In [1]: import numpy as np

In [2]: import numpy.linalg as la

In [3]: np.set_printoptions(precision=2, suppress=True, linewidth=100)

In [4]: tidy = lambda a: np.round(a, 2) + 0

In [5]: data = np.load("block0.npy")

In [6]: tidy(data)
Out[6]: 
array([[-1.27, -1.66, -2.15],
       [-0.17, -0.06,  2.99],
       [-1.9 , -2.32, -0.15],
       [-1.57, -1.83,  1.78],
       [ 1.88,  2.31,  0.33],
       [-0.2 , -0.39, -2.97],
       [ 1.76,  2.09, -1.23],
       [-0.86, -1.18, -2.62],
       [-1.82, -2.17,  0.99],
       [-1.83, -2.27, -0.69],
       [-1.37, -1.57,  2.16],
       [ 0.44,  0.39, -2.94],
       [ 0.78,  1.09,  2.68]])

In [7]: U, sv, VT = la.svd(data)

In [8]: V = VT[:(sv > 1e-8).sum()]

In [9]: rng = np.random.default_rng(970)

In [10]: x0 = data[7] + 4 * data[8] + rng.integers(2) * np.eye(3)[2]

In [11]: tidy(x0)
Out[11]: array([-8.14, -9.86,  1.32])

In [12]: tidy(V.T @ V)
Out[12]: 
array([[ 0.4 ,  0.49, -0.02],
       [ 0.49,  0.6 ,  0.02],
       [-0.02,  0.02,  1.  ]])

In [13]: np.allclose(V.T @ V @ x0, x0)
Out[13]: True

In [14]: D = la.norm(data[:, None] - data[None], axis=-1)

In [15]: (D + 1e9 * np.eye(13)).round(6).argmin(axis=1)
Out[15]: array([ 7, 12,  9, 10,  6, 11,  4,  0,  3,  2,  3,  5,  1])

In [16]: tidy(D[9])
Out[16]: array([1.68, 4.61, 0.55, 2.52, 5.99, 3.38, 5.68, 2.43, 1.68, 0.  , 2.97, 4.16, 5.43])

In [17]: D.shape
Out[17]: (13, 13)

In [18]: np.unravel_index(D.round(6).argmax(), D.shape)
Out[18]: (np.int64(7), np.int64(12))

In [19]: X = np.array([[0, 0, 1, 1], [2, 1, 1, 0], [0, 2, 0, 1]])

In [20]: X
Out[20]: 
array([[0, 0, 1, 1],
       [2, 1, 1, 0],
       [0, 2, 0, 1]])

In [21]: M2 = X / la.norm(X, axis=1, keepdims=True)

In [22]: cov = M2 @ M2.T

In [23]: tidy(la.norm(M2, axis=1))
Out[23]: array([1., 1., 1.])

In [24]: (np.abs(cov) > 0.9).astype(int)
Out[24]: 
array([[1, 0, 0],
       [0, 1, 0],
       [0, 0, 1]])

In [25]: np.argwhere(np.triu(np.abs(cov) > 0.95, 1))
Out[25]: array([], shape=(0, 2), dtype=int64)

In [26]: M2 = X / np.sqrt((X ** 2).mean(axis=1, keepdims=True))

In [27]: X - X.mean(axis=1, keepdims=True)
Out[27]: 
array([[-0.5 , -0.5 ,  0.5 ,  0.5 ],
       [ 1.  ,  0.  ,  0.  , -1.  ],
       [-0.75,  1.25, -0.75,  0.25]])

In [28]: x0 = np.array([1, 4, 4, -3])

In [29]: X @ x0
Out[29]: array([ 1, 10,  5])

In [30]: X @ np.eye(4)[0]
Out[30]: array([0., 2., 0.])

In [31]: np.sign((X @ x0).round(6))
Out[31]: array([1, 1, 1])

In [32]: (X @ x0).argmax()
Out[32]: np.int64(1)

In [33]: X * x0
Out[33]: 
array([[ 0,  0,  4, -3],
       [ 2,  4,  4,  0],
       [ 0,  8,  0, -3]])

In [34]: la.norm(X @ x0) <= la.norm(X, 2) * la.norm(x0) + 1e-9
Out[34]: np.True_

In [35]: np.einsum("ij,j->i", X, x0)
Out[35]: array([ 1, 10,  5])

In [36]: X @ np.ones(4)
Out[36]: array([2., 4., 3.])

In [37]: u, v = X[0], X[2]

In [38]: u @ v
Out[38]: np.int64(1)

In [39]: u @ u
Out[39]: np.int64(2)

In [40]: pr = (u @ v) / (u @ u) * u

In [41]: np.outer(u, v)
Out[41]: 
array([[0, 0, 0, 0],
       [0, 0, 0, 0],
       [0, 2, 0, 1],
       [0, 2, 0, 1]])

In [42]: la.matrix_rank(np.outer(u, v))
Out[42]: np.int64(1)

In [43]: u = np.array([0, 0, 2])

In [44]: np.convolve(X[1], u)
Out[44]: array([0, 0, 4, 2, 2, 0])

In [45]: np.correlate(X[1], X[0], "full")
Out[45]: array([2, 3, 2, 1, 0, 0, 0])

In [46]: mat = np.array([[0.2, -1.5, 0.3],
    ...:     [-1.2, 0.1, -0.7],
    ...:     [0.0, 0.6, -0.9],
    ...:     [0.1, 0.2, -1.5],
    ...:     [0.5, 0.4, 1.2],
    ...:     [-1.7, 0.0, 0.6],
    ...:     [1.9, -1.9, 0.9],
    ...:     [-2.9, 0.6, -1.4],
    ...:     [0.9, 1.5, -0.3],
    ...:     [-0.7, -2.1, -1.9],
    ...:     [-0.5, 1.2, -1.6],
    ...:     [0.6, -0.5, 0.7],
    ...:     [0.9, 0.7, 1.2],
    ...:     [0.7, 1.6, -0.3],
    ...:     [0.5, 1.4, -2.0],
    ...:     [0.0, -1.3, -1.5],
    ...:     [-0.2, 2.1, -1.6],
    ...:     [-0.6, 0.2, -0.6],
    ...:     [-1.1, 1.4, -0.5],
    ...:     [0.1, 0.6, 0.0]])

In [47]: mat[:, 2] = 2 * mat[:, 0] + 0.3 * rng.normal(size=20)

In [48]: tidy(mat)
Out[48]: 
array([[ 0.2 , -1.5 ,  0.26],
       [-1.2 ,  0.1 , -2.23],
       [ 0.  ,  0.6 , -0.38],
       [ 0.1 ,  0.2 ,  0.16],
       [ 0.5 ,  0.4 ,  1.14],
       [-1.7 ,  0.  , -3.22],
       [ 1.9 , -1.9 ,  3.94],
       [-2.9 ,  0.6 , -4.93],
       [ 0.9 ,  1.5 ,  2.09],
       [-0.7 , -2.1 , -1.25],
       [-0.5 ,  1.2 , -0.98],
       [ 0.6 , -0.5 ,  1.09],
       [ 0.9 ,  0.7 ,  1.94],
       [ 0.7 ,  1.6 ,  1.42],
       [ 0.5 ,  1.4 ,  1.14],
       [ 0.  , -1.3 ,  0.25],
       [-0.2 ,  2.1 , -0.02],
       [-0.6 ,  0.2 , -0.67],
       [-1.1 ,  1.4 , -1.8 ],
       [ 0.1 ,  0.6 ,  0.2 ]])

In [49]: M2 = np.array([[-2, 1], [-2, 2], [-1, -2], [-1, 2]])

In [50]: np.einsum("ij->j", X)
Out[50]: array([2, 3, 2, 2])

In [51]: np.vstack([X, M2.T]).shape
Out[51]: (5, 4)

In [52]: X @ M2
Out[52]: 
array([[-2,  0],
       [-7,  2],
       [-5,  6]])

In [53]: la.matrix_rank(X @ M2)
Out[53]: np.int64(2)

In [54]: M2.T @ X.T
Out[54]: 
array([[-2, -7, -5],
       [ 0,  2,  6]])
